>>> import numpy as np
>>> np.set_printoptions(suppress=True, linewidth=160)
>>> feats = np.load("data.npy")
>>> feats
array([[  0.2,   0.9,   0.5,  -0.7,   0.4,   0.2,   0.1,   2. ,  -0.8,  -0.1,  -0.5,  26. ,  -1. ],
       [ -0.2,  -0.8,   0.6,   0.6,   1.6,   0.5,   1.4,  -1.7,  -1.7,   0. ,   0.3,  18. ,  -0.2],
       [ -1.2,   1.1,  -0.9,   0.5,  -0.3,   1. ,   1. ,   0.5,  -0.4,   1.4,   0.9, -10. ,   0.1],
       [ -0.1,  -1.4,   0. ,   0.2,  -0.8,   0.3,  -0.2,   0.6,  -1.8,  -1.1,   0.2, -38. ,   0.8],
       [  0.6,   1.5,  -0.4,   0.7,   0.3,   0.1,   0.5,   1.2,   0. ,   0.1,  -0.5,   0. ,  -0.9],
       [  0.2,  -1.3,   1.4,   1.3,  -0.5,  -0.7,  -2.1,  -0.3,   0.7,  -0.4,  -1. ,  -4. ,   0.3],
       [  0.8,   0.1,   0.5,   1.2,   0.2,   0.4,   0.1,   0.8,  -2.6,  -0.6,  -1. ,  -6. ,  -0.7],
       [ -1.7,   2. ,  -0.9,  -0.7,   0.4,  -1.4,  -0.3,   1.6,  -0.5,   0.1,  -0.2,   2. ,  -0.4],
       [  0.4,   1.6,  -1. ,  -0.3,   1. ,  -0.8,  -0.3,   1.1,  -1.1,   1.6,  -0.5,  12. ,   2.2],
       [  2. ,   0.9,  -0.4,   0.3,  -1.3,  -0.5,  -0.2,   0. ,   0.2,  -0.2,   1.4, -22. ,   1.4],
       [ -1. ,  -1.4,  -1.2,  -2.3,  -0.2,   1.7,  -1.1,   1.6,   1.4,   0.7,  -1.3, -20. ,  -1.2],
       [ -0.1,  -1.7,  -0.2,   0. ,   1.9,  -0.2,   0.4,  -0.1,   1.2,  -0.6,   1.3, -22. ,   0.2],
       [  0.8,  -0.3,  -1.2,   0.7,  -1.9,   0.9,  -0.7,   1.8,  -0.4,   0.6,  -0.8,   0. ,   0.6]])
>>> f, r1 = feats[2], feats[10]
>>> f @ r1
np.float64(200.18)
>>> p = (f @ r1) / (f @ f) * f
>>> np.linalg.matrix_rank(np.outer(f, r1))
np.int64(1)
>>> np.linalg.matrix_rank(feats)
np.int64(13)
>>> np.round(feats.sum(axis=1), 2) + 0
array([ 27.2,  18.4,  -6.3, -41.3,   3.2,  -6.4,  -6.8,   0. ,  15.9, -18.4, -24.3, -19.9,   0.1])
>>> feats.shape
(13, 13)
>>> np.abs(feats).max()
np.float64(38.0)
>>> np.round(feats.sum(axis=0), 2)
array([  0.7,   1.2,  -3.2,   1.5,   0.8,   1.5,  -1.4,   9.1,  -5.8,   1.5,  -1.7, -64. ,   1.2])
>>> print(np.unravel_index(np.abs(feats).argmax(), feats.shape))
(np.int64(3), np.int64(11))
>>> np.count_nonzero(feats)
np.int64(162)
>>> np.round(np.linalg.norm(feats), 2)
np.float64(65.3)
>>> A = np.load("case8.npy")
>>> A
array([[5., 1., 0., 0., 0., 0., 0., 0., 0., 0., 0., 0.],
       [0., 5., 1., 0., 0., 0., 0., 0., 0., 0., 0., 0.],
       [0., 0., 5., 1., 0., 0., 0., 0., 0., 0., 0., 0.],
       [0., 0., 0., 5., 1., 0., 0., 0., 0., 0., 0., 0.],
       [0., 0., 0., 0., 5., 1., 0., 0., 0., 0., 0., 0.],
       [0., 0., 0., 0., 0., 5., 1., 0., 0., 0., 0., 0.],
       [0., 0., 0., 0., 0., 0., 5., 1., 0., 0., 0., 0.],
       [0., 0., 0., 0., 0., 0., 0., 5., 1., 0., 0., 0.],
       [0., 0., 0., 0., 0., 0., 0., 0., 5., 1., 0., 0.],
       [0., 0., 0., 0., 0., 0., 0., 0., 0., 5., 1., 0.],
       [0., 0., 0., 0., 0., 0., 0., 0., 0., 0., 5., 1.],
       [0., 0., 0., 0., 0., 0., 0., 0., 0., 0., 0., 5.]])
>>> T = np.stack([feats, 4 * feats, feats[::-1]])
>>> np.round(np.einsum("bij,cij->bc", T, T), 2)
array([[ 4263.98, 17055.92,  1320.16],
       [17055.92, 68223.68,  5280.64],
       [ 1320.16,  5280.64,  4263.98]])
>>> np.round(np.linalg.norm(T, axis=(1, 2)), 2)
array([ 65.3, 261.2,  65.3])
>>> rng = np.random.default_rng(55166)
>>> Y = A + rng.integers(-2, 3, (12, 7)) @ rng.integers(-2, 3, (7, 12))
>>> Y
array([[  0.,  -2.,  -1.,  -4.,   1.,  -2.,  -3.,   1.,   4.,  -4.,  -3.,  -1.],
       [ -2.,   0.,  -1.,  -4.,   0.,  -5.,  -3.,   1.,   2.,  -1.,  -2.,   2.],
       [  6.,  -3.,  -1.,  -1.,  -2.,   1.,  -3.,   3., -10.,   7.,   8.,   8.],
       [-12.,   5.,  -3.,  13.,  -2.,   6.,   7.,   3.,  -5.,   5., -10.,  12.],
       [ -3.,  -4.,  -4.,   0.,   0.,   2.,   4.,  -7.,  -4.,   1.,  -5.,   0.],
       [  7.,  -6.,   1.,  -8.,  -1.,   8., -13.,  12.,   2.,  -1.,   7.,  -5.],
       [ -2.,  12.,  -2.,   9.,   7.,  -1.,  17.,  -8.,   2.,   3.,   4.,  -4.],
       [ -8.,   7.,   0.,   4.,   4.,   2.,   6.,   1.,   5.,  -3.,  -3.,  -3.],
       [  5.,   2.,   3.,   1.,   5.,  -9.,   4.,  -8.,  12.,  -1.,   3.,  -8.],
       [  2.,  -7.,  -7.,  -6.,  -3.,   3., -10.,  10.,  -3.,  10.,   6.,   1.],
       [  0.,  -1.,   1.,  -2.,  -3.,   6.,  -1.,  -1.,  -7.,  -3.,   5.,   5.],
       [ -2.,  -1.,  -3.,   2.,  -6.,   8.,   2.,  -1.,  -6.,   3.,  -3.,   5.]])
>>> np.abs(Y - A).sum(axis=1)
array([32., 29., 59., 79., 38., 67., 67., 48., 57., 62., 29., 37.])
>>> np.linalg.matrix_rank(Y - A, tol=1e-8)
np.int64(7)
>>> W2 = np.array([[0, 0, 6, -1, 1, -5, 6],
...     [3, 1, 2, -9, 7, 3, 6],
...     [-9, -5, -3, -6, -3, -3, -3],
...     [8, -6, 6, -8, -9, -5, 2],
...     [6, 3, 6, -5, 5, -6, 7],
...     [-3, 6, -3, -1, -3, 5, -4],
...     [3, 9, 0, 4, 9, 9, -7]])
>>> W0 = (rng.random((46, 7)) < 0.25) @ W2
>>> W0
array([[ -9,  10,   0,  -4,   4,   6,  -8],
       [ -9,  -5,   3,  -7,  -2,  -8,   3],
       [  3,   1,   2,  -9,   7,   3,   6],
       [ 14,   4,  17, -24,   1,  -8,  17],
       [ -9,  10,   0,  -4,   4,   6,  -8],
       [-12,   1,  -6,  -7,  -6,   2,  -7],
       [  6,   3,  12,  -6,   6, -11,  13],
       [ -3,   6,  -3,  -1,  -3,   5,  -4],
       [  3,   9,   0,   4,   9,   9,  -7],
       [ -9,  -5,  -3,  -6,  -3,  -3,  -3],
       [  3,   1,   8, -10,   8,  -2,  12],
       [  3,   9,   0,   4,   9,   9,  -7],
       [ 17,   6,  18, -10,   6,  -7,   8],
       [ -3,   6,  -3,  -1,  -3,   5,  -4],
       [  0,   0,   0,   0,   0,   0,   0],
       [ -3,   6,  -3,  -1,  -3,   5,  -4],
       [  0,   0,   0,   0,   0,   0,   0],
       [ -6,   4,  -3,  -2,   6,   6, -10],
       [  3,  16,   5,  -7,  14,  12,   1],
       [  0,   0,   0,   0,   0,   0,   0],
       [  3,   9,   0,   4,   9,   9,  -7],
       [ -3,  -2,   9, -12,   3, -14,  10],
       [ -3,   6,  -3,  -1,  -3,   5,  -4],
       [  3,   9,   0,   4,   9,   9,  -7],
       [ -9,  -5,  -3,  -6,  -3,  -3,  -3],
       [  8,  -6,  12,  -9,  -8, -10,   8],
       [ -6,  -4,  -1, -15,   4,   0,   3],
       [ -3,   6,  -3,  -1,  -3,   5,  -4],
       [ -9,  -5,  -3,  -6,  -3,  -3,  -3],
       [  3,   9,   0,   4,   9,   9,  -7],
       [  3,   9,   0,   4,   9,   9,  -7],
       [  9,  12,   6,  -1,  14,   3,   0],
       [  6,   3,   6,  -5,   5,  -6,   7],
       [  3,   1,   2,  -9,   7,   3,   6],
       [  9,   4,   8, -14,  12,  -3,  13],
       [-12,   1,  -6,  -7,  -6,   2,  -7],
       [  6,   3,   6,  -5,   5,  -6,   7],
       [ -3,   6,  -3,  -1,  -3,   5,  -4],
       [  5,  -1,  11, -20,   5,  -1,   4],
       [  0,   0,   6,  -1,   1,  -5,   6],
       [ -9,   2,  -4, -16,   1,   5,  -1],
       [  0,   0,   0,   0,   0,   0,   0],
       [  6,  18,   3,  -2,  11,   8,  -4],
       [  6,   3,  12,  -6,   6, -11,  13],
       [  6,   3,   6,  -5,   5,  -6,   7],
       [ 17,   6,  12,  -9,   5,  -2,   2]])
>>> Xs = (W0 - W0.mean(axis=0)) / W0.std(axis=0)
>>> np.round(Xs.std(axis=0), 2)
array([1., 1., 1., 1., 1., 1., 1.])
>>> np.argwhere(np.abs(Xs) > 2)
array([[ 3,  2],
       [ 3,  3],
       [ 3,  6],
       [12,  0],
       [12,  2],
       [18,  1],
       [21,  5],
       [25,  4],
       [38,  3],
       [42,  1],
       [45,  0]])
>>> c = np.linalg.lstsq(np.delete(Xs, 0, axis=1), Xs[:, 0])[0]
>>> round(1 - np.var(Xs[:, 0] - np.delete(Xs, 0, axis=1) @ c), 2)
np.float64(0.85)
>>> print(np.abs(c).argmax())
1
